In [1]: import numpy as np

In [2]: from numpy import linalg as LA

In [3]: np.set_printoptions(suppress=True, linewidth=200)

In [4]: def tidy(a):
   ...:     return np.round(a, 1) + 0
   ...: 

In [5]: m1 = np.loadtxt("layer15.csv", delimiter=",")

In [6]: m1
Out[6]: 
array([[ 0.,  1.,  1.,  2.,  1.],
       [ 1.,  0.,  0.,  2.,  1.],
       [ 0.,  2.,  0.,  1.,  0.],
       [ 1.,  2.,  2.,  0.,  0.],
       [-2.,  1.,  1., -2., -1.]])

In [7]: # rank 4

In [8]: left, sigma, VT = LA.svd(m1)

In [9]: np.argmax(sigma[:-1] / (sigma[1:] + 1e-6)) + 1
Out[9]: np.int64(4)

In [10]: other = left[:, :4] @ np.diag(sigma[:4]) @ VT[:4]

In [11]: tidy(LA.norm(m1 - other) / LA.norm(m1))
Out[11]: np.float64(0.0)

In [12]: LA.matrix_rank(m1, rtol=0.05)
Out[12]: np.int64(4)

In [13]: tidy(np.abs(m1 - other).max())
Out[13]: np.float64(0.0)

In [14]: tidy(LA.norm(m1, 2) / LA.norm(m1))
Out[14]: np.float64(0.7)

In [15]: LA.matrix_rank(m1, rtol=0.1)
Out[15]: np.int64(4)

In [16]: np.argsort(-LA.norm(m1, axis=0).round(6), kind="stable")[:3]
Out[16]: array([3, 1, 0])

In [17]: LA.cond(m1) > 100
Out[17]: np.True_

In [18]: [round(float(x), 1) for x in LA.svd(m1, compute_uv=False)[:3]]
Out[18]: [4.4, 3.8, 1.7]

In [19]: A = np.load("x.npy")

In [20]: A
Out[20]: 
array([[ 0,  2, -4,  2, -3, -1],
       [ 5,  7,  1,  7,  2,  4],
       [-1,  1, -5,  1, -4, -2],
       [ 4,  6,  0,  6,  1,  3],
       [ 5,  7,  1,  7,  2,  4],
       [ 3,  5, -1,  5,  0,  2],
       [ 4,  6,  0,  6,  1,  3],
       [ 2,  4, -2,  4, -1,  1]])

In [21]: # rows 1 and 4 are equal

In [22]: def softmax(z):
    ...:     e = np.exp(z - z.max(axis=-1, keepdims=True))
    ...:     return e / e.sum(axis=-1, keepdims=True)
    ...: 

In [23]: print(tidy(softmax(A[6] + -2)))
[0.1 0.5 0.  0.5 0.  0. ]

In [24]: S = A @ A.T / np.sqrt(6)

In [25]: tidy(softmax(S)[6] @ A)
Out[25]: array([5., 7., 1., 7., 2., 4.])

In [26]: f, r1 = m1[1], m1[3]

In [27]: f @ r1
Out[27]: np.float64(1.0)

In [28]: f @ f
Out[28]: np.float64(6.0)

In [29]: pr = (f @ r1) / (f @ f) * f

In [30]: LA.matrix_rank(np.outer(f, r1))
Out[30]: np.int64(1)

In [31]: np.outer(f, r1)
Out[31]: 
array([[1., 2., 2., 0., 0.],
       [0., 0., 0., 0., 0.],
       [0., 0., 0., 0., 0.],
       [2., 4., 4., 0., 0.],
       [1., 2., 2., 0., 0.]])

In [32]: tidy((r1 - pr) @ f)
Out[32]: np.float64(0.0)

In [33]: print(tidy(r1 - pr))
[ 0.8  2.   2.  -0.3 -0.2]

In [34]: arr = np.loadtxt("a.csv", delimiter=",")

In [35]: arr
Out[35]: 
array([[ 0.5, -0.5,  0. ,  0.1,  0.1, -0.5, -0.2,  1.4, -1.2],
       [-0.5,  0.1, -0.9, -1.2,  0.9,  0.3,  0.2, -0.6, -0.9],
       [-1.8, -0.2, -0.5,  0.3, -1.5, -0.3,  0.6, -0.2,  0.4],
       [ 1.8, -0.1, -0.6, -0.9, -1. , -0.7,  0.2,  0.1,  1.5],
       [-1.5,  1. , -0.4, -0.6,  1.3, -1. , -0.4, -0.7,  0.2],
       [ 1.9, -0.2, -1. , -0.1, -0.7,  0. , -0.4, -2.7,  0.7],
       [ 0.8, -0.7,  0.2, -0.5, -0.3, -1.2, -1. ,  1.2,  0.1],
       [-0.2,  1.2,  1.2,  1.5,  1.6, -0.9,  0.2, -1.9, -0.1],
       [ 0.9,  0.3, -1.3,  0.2,  1.2,  0.9, -0.6, -1.4,  0.7],
       [ 0.6, -0.9, -0.4,  0.5, -2.4,  0.3, -0.6,  0.3,  0.3]])

In [36]: x0 = np.array([3, 2, 2, 1, 3, 0, 1, 0, 3])

In [37]: rhs = arr @ x0

In [38]: tidy(LA.solve(arr.T @ arr, arr.T @ rhs))
Out[38]: array([3., 2., 2., 1., 3., 0., 1., 0., 3.])

In [39]: tidy(LA.pinv(arr) @ arr)
Out[39]: 
array([[1., 0., 0., 0., 0., 0., 0., 0., 0.],
       [0., 1., 0., 0., 0., 0., 0., 0., 0.],
       [0., 0., 1., 0., 0., 0., 0., 0., 0.],
       [0., 0., 0., 1., 0., 0., 0., 0., 0.],
       [0., 0., 0., 0., 1., 0., 0., 0., 0.],
       [0., 0., 0., 0., 0., 1., 0., 0., 0.],
       [0., 0., 0., 0., 0., 0., 1., 0., 0.],
       [0., 0., 0., 0., 0., 0., 0., 1., 0.],
       [0., 0., 0., 0., 0., 0., 0., 0., 1.]])

In [40]: tidy(LA.lstsq(arr, rhs)[0])
Out[40]: array([3., 2., 2., 1., 3., 0., 1., 0., 3.])

In [41]: tidy(rhs)
Out[41]: array([-2.9, -4.1, -9.2,  4.8,  0.2,  2.8, -0.7, 10.4,  6. , -7.2])

In [42]: rng = np.random.default_rng(33265)

In [43]: rhs = rhs + 0.1 * rng.normal(size=10)

In [44]: tidy(rhs)
Out[44]: array([-2.7, -4.1, -9.1,  4.8,  0.3,  2.9, -0.5, 10.4,  6. , -7.3])

In [45]: b, *_ = LA.lstsq(arr, rhs)

In [46]: [round(float(LA.norm(LA.solve(arr.T @ arr + lam * np.eye(9), arr.T @ rhs))), 2) for lam in (0, 1, 10, 100)]
Out[46]: [6.04, 5.1, 2.71, 0.61]

In [47]: tidy(b)
Out[47]: array([ 3. ,  1.8,  1.9,  1.1,  3.1, -0.1,  1. ,  0. ,  3. ])

In [48]: b.round()
Out[48]: array([ 3.,  2.,  2.,  1.,  3., -0.,  1., -0.,  3.])

In [49]: tidy(arr.T @ (rhs - arr @ b))
Out[49]: array([0., 0., 0., 0., 0., 0., 0., 0., 0.])

In [50]: tidy(softmax(arr[7] + 2))
Out[50]: array([0. , 0.2, 0.2, 0.2, 0.3, 0. , 0.1, 0. , 0. ])

In [51]: tidy(softmax(arr[7]))
Out[51]: array([0. , 0.2, 0.2, 0.2, 0.3, 0. , 0.1, 0. , 0. ])

In [52]: tidy(softmax(10 * arr[7]))
Out[52]: array([0. , 0. , 0. , 0.3, 0.7, 0. , 0. , 0. , 0. ])

In [53]: S = arr @ arr.T / np.sqrt(9)

In [54]: tidy(softmax(S)[7] @ arr)
Out[54]: array([-0.2,  1.1,  0.9,  1.2,  1.4, -0.8,  0.1, -1.8,  0. ])

In [55]: tidy(softmax(S + np.triu(np.full(S.shape, -np.inf), 1)))
Out[55]: 
array([[1. , 0. , 0. , 0. , 0. , 0. , 0. , 0. , 0. , 0. ],
       [0.2, 0.8, 0. , 0. , 0. , 0. , 0. , 0. , 0. , 0. ],
       [0.1, 0.1, 0.9, 0. , 0. , 0. , 0. , 0. , 0. , 0. ],
       [0. , 0. , 0. , 0.9, 0. , 0. , 0. , 0. , 0. , 0. ],
       [0. , 0.2, 0.1, 0. , 0.7, 0. , 0. , 0. , 0. , 0. ],
       [0. , 0. , 0. , 0.1, 0. , 0.9, 0. , 0. , 0. , 0. ],
       [0.2, 0. , 0. , 0.2, 0. , 0.1, 0.4, 0. , 0. , 0. ],
       [0. , 0. , 0. , 0. , 0.1, 0. , 0. , 0.9, 0. , 0. ],
       [0. , 0.1, 0. , 0. , 0.1, 0.3, 0. , 0.1, 0.4, 0. ],
       [0. , 0. , 0.1, 0.1, 0. , 0.1, 0.1, 0. , 0. , 0.5]])

In [56]: blk = np.stack([arr, -3 * arr, arr[::-1]])

In [57]: LA.matrix_rank(blk.reshape(3, -1))
Out[57]: np.int64(2)

In [58]: tidy(blk.sum(axis=0))
Out[58]: 
array([[-0.4,  0.1, -0.4,  0.3, -2.6,  1.3, -0.2, -2.5,  2.7],
       [ 1.9,  0.1,  0.5,  2.6, -0.6,  0.3, -1. , -0.2,  2.5],
       [ 3.4,  1.6,  2.2,  0.9,  4.6, -0.3, -1. , -1.5, -0.9],
       [-2.8, -0.5,  1.4,  1.3,  1.7,  0.2, -1.4,  1. , -2.9],
       [ 4.9, -2.2, -0.2,  1.1, -3.3,  2. ,  0.4, -1.3,  0.3],
       [-5.3,  1.4,  1.6, -0.4,  2.7, -1. ,  0.4,  4.7, -1.2],
       [ 0.2,  1.3, -1. ,  0.1, -0.4,  1.7,  2.2, -2.3,  1.3],
       [-1.4, -2.6, -2.9, -2.7, -4.7,  1.5,  0.2,  3.6,  0.6],
       [-2.3, -0.5,  1.7, -1.6, -1.5, -1.5,  1.4,  2.2, -2.3],
       [-0.7,  1.3,  0.8, -0.9,  4.9, -1.1,  1. ,  0.8, -1.8]])

In [59]: x0 = np.array([0, 0, 2, 3, 1, 2, -2, -3, -2])

In [60]: tidy(arr @ (2 * x0))
Out[60]: array([ -4. ,  -1.4,  -7.2, -20. ,  -1.6,   9. , -11.2,  24.4,  10. ,  -2.8])

In [61]: tidy(arr @ np.ones(9))
Out[61]: array([-0.3, -2.6, -3.2,  0.3, -2.1, -2.5, -1.4,  2.6,  0.9, -2.3])

In [62]: (arr @ x0).argmax()
Out[62]: np.int64(7)

In [63]: LA.norm(arr @ x0) <= LA.norm(arr, 2) * LA.norm(x0) + 1e-9
Out[63]: np.True_

In [64]: np.sign((arr @ x0).round(6))
Out[64]: array([-1., -1., -1., -1., -1.,  1., -1.,  1.,  1., -1.])

In [65]: arr @ np.eye(9)[7]
Out[65]: array([ 1.4, -0.6, -0.2,  0.1, -0.7, -2.7,  1.2, -1.9, -1.4,  0.3])

In [66]: tidy(arr * x0)
Out[66]: 
array([[ 0. ,  0. ,  0. ,  0.3,  0.1, -1. ,  0.4, -4.2,  2.4],
       [ 0. ,  0. , -1.8, -3.6,  0.9,  0.6, -0.4,  1.8,  1.8],
       [ 0. ,  0. , -1. ,  0.9, -1.5, -0.6, -1.2,  0.6, -0.8],
       [ 0. ,  0. , -1.2, -2.7, -1. , -1.4, -0.4, -0.3, -3. ],
       [ 0. ,  0. , -0.8, -1.8,  1.3, -2. ,  0.8,  2.1, -0.4],
       [ 0. ,  0. , -2. , -0.3, -0.7,  0. ,  0.8,  8.1, -1.4],
       [ 0. ,  0. ,  0.4, -1.5, -0.3, -2.4,  2. , -3.6, -0.2],
       [ 0. ,  0. ,  2.4,  4.5,  1.6, -1.8, -0.4,  5.7,  0.2],
       [ 0. ,  0. , -2.6,  0.6,  1.2,  1.8,  1.2,  4.2, -1.4],
       [ 0. ,  0. , -0.8,  1.5, -2.4,  0.6,  1.2, -0.9, -0.6]])

In [67]: tidy(arr @ x0)
Out[67]: array([ -2. ,  -0.7,  -3.6, -10. ,  -0.8,   4.5,  -5.6,  12.2,   5. ,  -1.4])

In [68]: data = np.loadtxt("block12.csv", delimiter=",")

In [69]: print(data)
[[ 12.   3.   3.   3.   2.   3.   2.   2.]
 [  1.  45.   2.   3.   2.   3.   1.   2.]
 [  1.   0. -13.   3.   1.   0.   3.   3.]
 [  0.   1.   3. -22.   3.   3.   1.   1.]
 [  0.   0.   0.   2.  30.   2.   0.   0.]
 [  3.   3.   3.   2.   2.  -4.   1.   2.]
 [  2.   0.   2.   3.   3.   1.  32.   0.]
 [  0.   1.   2.   3.   3.   3.   2.  33.]]

In [70]: q, r_ = LA.qr(data)

In [71]: print(tidy(q))
[[-1.   0.1  0.   0.   0.   0.2  0.2 -0.1]
 [-0.1 -1.   0.   0.   0.   0.   0.   0. ]
 [-0.1  0.  -0.9 -0.2 -0.1  0.  -0.1  0.2]
 [ 0.   0.   0.2 -1.  -0.1  0.  -0.1  0.1]
 [ 0.   0.   0.   0.1 -1.   0.   0.1 -0.1]
 [-0.2  0.   0.2  0.1  0.  -0.8 -0.1  0.5]
 [-0.2  0.   0.1  0.1 -0.1  0.1 -1.  -0.1]
 [ 0.   0.   0.1  0.2 -0.1  0.5  0.1  0.8]]

In [72]: q.shape, r_.shape
Out[72]: ((8, 8), (8, 8))

In [73]: other = LA.inv(q)

In [74]: tidy(other)
Out[74]: 
array([[-1. , -0.1, -0.1,  0. ,  0. , -0.2, -0.2,  0. ],
       [ 0.1, -1. ,  0. ,  0. ,  0. ,  0. ,  0. ,  0. ],
       [ 0. ,  0. , -0.9,  0.2,  0. ,  0.2,  0.1,  0.1],
       [ 0. ,  0. , -0.2, -1. ,  0.1,  0.1,  0.1,  0.2],
       [ 0. ,  0. , -0.1, -0.1, -1. ,  0. , -0.1, -0.1],
       [ 0.2,  0. ,  0. ,  0. ,  0. , -0.8,  0.1,  0.5],
       [ 0.2,  0. , -0.1, -0.1,  0.1, -0.1, -1. ,  0.1],
       [-0.1,  0. ,  0.2,  0.1, -0.1,  0.5, -0.1,  0.8]])

In [75]: tidy(LA.det(q) * other)
Out[75]: 
array([[ 1. ,  0.1,  0.1,  0. ,  0. ,  0.2,  0.2,  0. ],
       [-0.1,  1. ,  0. ,  0. ,  0. ,  0. ,  0. ,  0. ],
       [ 0. ,  0. ,  0.9, -0.2,  0. , -0.2, -0.1, -0.1],
       [ 0. ,  0. ,  0.2,  1. , -0.1, -0.1, -0.1, -0.2],
       [ 0. ,  0. ,  0.1,  0.1,  1. ,  0. ,  0.1,  0.1],
       [-0.2,  0. ,  0. ,  0. ,  0. ,  0.8, -0.1, -0.5],
       [-0.2,  0. ,  0.1,  0.1, -0.1,  0.1,  1. , -0.1],
       [ 0.1,  0. , -0.2, -0.1,  0.1, -0.5,  0.1, -0.8]])

In [76]: tidy(LA.inv(other))
Out[76]: 
array([[-1. ,  0.1,  0. ,  0. ,  0. ,  0.2,  0.2, -0.1],
       [-0.1, -1. ,  0. ,  0. ,  0. ,  0. ,  0. ,  0. ],
       [-0.1,  0. , -0.9, -0.2, -0.1,  0. , -0.1,  0.2],
       [ 0. ,  0. ,  0.2, -1. , -0.1,  0. , -0.1,  0.1],
       [ 0. ,  0. ,  0. ,  0.1, -1. ,  0. ,  0.1, -0.1],
       [-0.2,  0. ,  0.2,  0.1,  0. , -0.8, -0.1,  0.5],
       [-0.2,  0. ,  0.1,  0.1, -0.1,  0.1, -1. , -0.1],
       [ 0. ,  0. ,  0.1,  0.2, -0.1,  0.5,  0.1,  0.8]])

In [77]: F = np.loadtxt("run18.csv", delimiter=",")

In [78]: F
Out[78]: 
array([[ 2.7,  0.3, -0.4,  0.9, -1. ,  3.7,  0.9,  0.9,  0.3],
       [ 3.1, -2.7,  0.7,  0.7,  0.6, -0.3, -0.2,  0.8, -2.5],
       [-1.3,  0.8, -1.6, -1.6, -1.8, -0.6,  0.8, -3.4,  1.4],
       [-0.9,  0.1,  0.1, -1.9,  3.7, -0.1, -0.9, -2.4,  0.4],
       [ 0.1,  1.2, -0.4, -0.3,  2. ,  1.5, -0.7,  4. ,  0.7],
       [ 2.3,  0.9,  1.9, -0.6, -0.1,  0.5, -1. , -1.5, -3.4],
       [ 0.1,  1.5,  2.4,  2.2,  0.7, -0.7, -1.3,  2.4, -1.9],
       [ 2.9,  2.6,  0.7, -1.6, -1.9, -0.1,  1.7, -0.6, -0.2],
       [ 1.6,  1.7, -1.2,  1.8, -1. ,  0.3, -2.8,  1.8, -1.7],
       [ 3.1,  0.4, -1.2, -0.7,  0.9,  0.4,  0.6, -3.2,  1.2],
       [ 0.5,  2.7,  3.1,  0.3, -1.2, -0.9, -1.7, -0.3,  1.6],
       [-1.9, -0.2, -0.6, -0.2, -1.2,  1.1, -3. , -3. , -0.1],
       [ 0.7,  2.4,  1.1,  1.2, -2.1,  2.9, -1. ,  0.2,  1.5],
       [ 2.7, -2.2, -1.7, -2.3,  1.3,  1.4, -0.1,  0.9,  0.3],
       [ 1.6, -2.4,  0. , -1.2, -2.6,  0.6, -0.5, -0.3, -2.8],
       [ 1.6, -0.3, -2.6, -1.6,  1.4, -1.8,  0.8, -1.5,  2.3],
       [ 1. , -0.1,  0.6, -2.9,  1.3, -0.2,  1.9, -1.3,  2.8],
       [-0.9,  2.9,  0.4,  0.7,  2.3,  1.4, -1.6,  2. , -1.3],
       [-0.5,  0.9,  1.5,  2.4, -2.6, -1.2,  2.3, -1.3, -0.6],
       [-1.9, -0.6,  1.8, -1.3, -1. , -2.6,  0.7,  0.8, -2.7]])

In [79]: proj = F @ LA.solve(F.T @ F, F.T)

In [80]: print(LA.matrix_rank(np.eye(20) - proj))
11

In [81]: tidy(LA.eigvalsh(proj))
Out[81]: array([0., 0., 0., 0., 0., 0., 0., 0., 0., 0., 0., 1., 1., 1., 1., 1., 1., 1., 1., 1.])

In [82]: print(np.allclose(proj @ proj, proj))
True

In [83]: tidy(proj @ F[:, 0])
Out[83]: array([ 2.7,  3.1, -1.3, -0.9,  0.1,  2.3,  0.1,  2.9,  1.6,  3.1,  0.5, -1.9,  0.7,  2.7,  1.6,  1.6,  1. , -0.9, -0.5, -1.9])

In [84]: tidy(np.diag(proj))
Out[84]: array([0.4, 0.4, 0.4, 0.5, 0.4, 0.5, 0.3, 0.6, 0.6, 0.4, 0.7, 0.5, 0.4, 0.3, 0.4, 0.4, 0.4, 0.5, 0.5, 0.5])
